$ ipython --no-banner

In [1]: import numpy as np

In [2]: import numpy.linalg as la

In [3]: np.set_printoptions(suppress=True, linewidth=120)

In [4]: def rnd(a):
   ...:     return np.round(a, 2) + 0
   ...: 

In [5]: m1 = np.load("x.npy")

In [6]: m1
Out[6]: 
array([[  0.4,  -1.2,   1.3,   0.6],
       [  0.2,  -0.1,  -1.2,   1.6],
       [ -1.7,   0.2,  -0.3,  -0.6],
       [ -0.2,   0.9,  -0.1,   0.4],
       [  0.8,  -1. ,   1.5,   1.4],
       [ -0.6,   0.1,  -0.4,   1. ],
       [  1.2,  -0.9,  -0.7,   1.5],
       [  0. ,   0.7,  -1. ,   0.6],
       [ -0.4,  -1.2,  -0.8,   0.7],
       [  0. , -21. ,   0. ,  -2. ],
       [ -0.5,   0.5,   0. ,  -2. ]])

In [7]: gram = m1.T @ m1

In [8]: np.allclose(gram, gram.T)
Out[8]: True

In [9]: la.matrix_rank(gram)
Out[9]: np.int64(4)

In [10]: rnd(gram)
Out[10]: 
array([[  5.98,  -2.73,   1.73,   4.54],
       [ -2.73, 447.3 ,  -2.24,  37.29],
       [  1.73,  -2.24,   7.77,  -1.51],
       [  4.54,  37.29,  -1.51,  17.5 ]])

In [11]: F = np.array([[2.32, 9.08, -9.06],
    ...:     [1.91, 8.71, -8.81],
    ...:     [1.71, 8.95, -9.0],
    ...:     [2.42, 9.27, -9.32],
    ...:     [1.56, 8.66, -8.94],
    ...:     [-2.0, -4.08, 2.79],
    ...:     [-2.34, -4.23, 3.26],
    ...:     [-2.18, -4.32, 2.86],
    ...:     [-2.37, -3.68, 3.17],
    ...:     [-1.76, -4.18, 3.17],
    ...:     [-3.71, 2.71, 2.86],
    ...:     [-3.93, 3.42, 3.11],
    ...:     [-4.56, 2.96, 2.68],
    ...:     [-3.58, 3.56, 3.02],
    ...:     [-4.47, 2.59, 3.11]])

In [12]: D = la.norm(F[:, None] - F[None], axis=-1)

In [13]: rnd(D[:5, :5])
Out[13]: 
array([[0.  , 0.61, 0.63, 0.34, 0.88],
       [0.61, 0.  , 0.37, 0.91, 0.38],
       [0.63, 0.37, 0.  , 0.84, 0.33],
       [0.34, 0.91, 0.84, 0.  , 1.12],
       [0.88, 0.38, 0.33, 1.12, 0.  ]])

In [14]: D[9].round(6).argsort(kind="stable")[:4]
Out[14]: array([9, 5, 7, 6])

In [15]: la.matrix_rank(D ** 2)
Out[15]: np.int64(5)

In [16]: D.shape
Out[16]: (15, 15)

In [17]: z = F[:, 1] > np.median(F[:, 1])

In [18]: f = F[z].mean(axis=0) - F[~z].mean(axis=0)

In [19]: rnd((((F - F.mean(axis=0)) @ f > 0) == z).mean())
Out[19]: np.float64(0.87)

In [20]: ((F - F.mean(axis=0)) @ f > 0).astype(int)
Out[20]: array([1, 1, 1, 1, 1, 0, 0, 0, 0, 0, 0, 0, 0, 0, 0])

In [21]: rnd(f)
Out[21]: array([ 3.27,  8.91, -8.56])

In [22]: z.astype(int)
Out[22]: array([1, 1, 1, 1, 1, 0, 0, 0, 0, 0, 0, 1, 0, 1, 0])

In [23]: f = np.array([5, 5])

In [24]: rnd(np.cross(F[2, :3], F[7, :3]))
Out[24]: array([-13.28,  14.73,  12.12])

In [25]: rnd(np.correlate(F[2], F[7], "full"))
Out[25]: array([  4.89,  18.21, -68.13,  19.37,  19.62])

In [26]: np.convolve(F[2], f)
Out[26]: array([  8.55,  53.3 ,  -0.25, -45.  ])

In [27]: gram = np.cov(F, rowvar=False)

In [28]: rnd(np.corrcoef(F.T))
Out[28]: 
array([[ 1.  ,  0.62, -0.94],
       [ 0.62,  1.  , -0.84],
       [-0.94, -0.84,  1.  ]])

In [29]: arr = np.load("block5.npy")

In [30]: arr
Out[30]: 
array([[1, 0, 0, 0, 0],
       [5, 0, 0, 0, 0],
       [2, 3, 4, 0, 0],
       [0, 3, 1, 1, 0],
       [2, 0, 1, 3, 1]])

In [31]: Uu, s, Vh = la.svd(arr)

In [32]: vecs = Vh[:(s > 1e-8).sum()]

In [33]: rng = np.random.default_rng(55543)

In [34]: x = arr[0] + 3 * arr[4] + rng.integers(2) * np.eye(5)[3]

In [35]: x
Out[35]: array([7., 0., 3., 9., 3.])

In [36]: rnd(vecs.T @ vecs)
Out[36]: 
array([[ 1.  ,  0.  ,  0.  ,  0.  ,  0.  ],
       [ 0.  ,  0.98,  0.01,  0.04, -0.12],
       [ 0.  ,  0.01,  0.99, -0.03,  0.09],
       [ 0.  ,  0.04, -0.03,  0.92,  0.27],
       [ 0.  , -0.12,  0.09,  0.27,  0.11]])

In [37]: z = rng.permutation(5)

In [38]: z
Out[38]: array([0, 3, 4, 2, 1])

In [39]: B = arr[z][:, z]

In [40]: B
Out[40]: 
array([[1, 0, 0, 0, 0],
       [0, 1, 0, 1, 3],
       [2, 3, 1, 1, 0],
       [2, 0, 0, 4, 3],
       [5, 0, 0, 0, 0]])

In [41]: np.trace(B)
Out[41]: np.int64(7)

In [42]: np.allclose(B, arr)
Out[42]: False

In [43]: np.poly(arr)
Out[43]: array([  1.,  -7.,  15., -13.,   4.,   0.])

In [44]: rnd(la.eigvals(arr).sum().real)
Out[44]: np.float64(7.0)

In [45]: rnd(la.det(2 * arr)), rnd(la.det(arr))
Out[45]: (np.float64(0.0), np.float64(0.0))

In [46]: rnd(la.eigvals(arr))
Out[46]: array([1., 1., 4., 0., 1.])

In [47]: la.matrix_rank(arr, rtol=0.1)
Out[47]: np.int64(4)

In [48]: [round(float(x), 2) for x in la.svd(arr, compute_uv=False)[:3]]
Out[48]: [6.84, 4.74, 3.01]

In [49]: la.cond(arr) > 100
Out[49]: np.True_

In [50]: rk = la.matrix_rank(arr)

In [51]: rk
Out[51]: np.int64(4)

In [52]: null = la.svd(arr)[2][rk:].T

In [53]: rnd(arr @ null)
Out[53]: 
array([[0.],
       [0.],
       [0.],
       [0.],
       [0.]])

In [54]: null.shape
Out[54]: (5, 1)

In [55]: rnd(null[:, 0] / null[np.abs(null[:, 0]).round(6).argmax(), 0])
Out[55]: array([ 0.  ,  0.13, -0.1 , -0.3 ,  1.  ])

In [56]: np.allclose(arr @ null, 0)
Out[56]: True

In [57]: [int(la.matrix_rank(arr[:, :j + 1])) for j in range(5)]
Out[57]: [1, 2, 3, 4, 4]

In [58]: [int(la.matrix_rank(arr[:i])) for i in range(1, len(arr) + 1)]
Out[58]: [1, 1, 2, 3, 4]
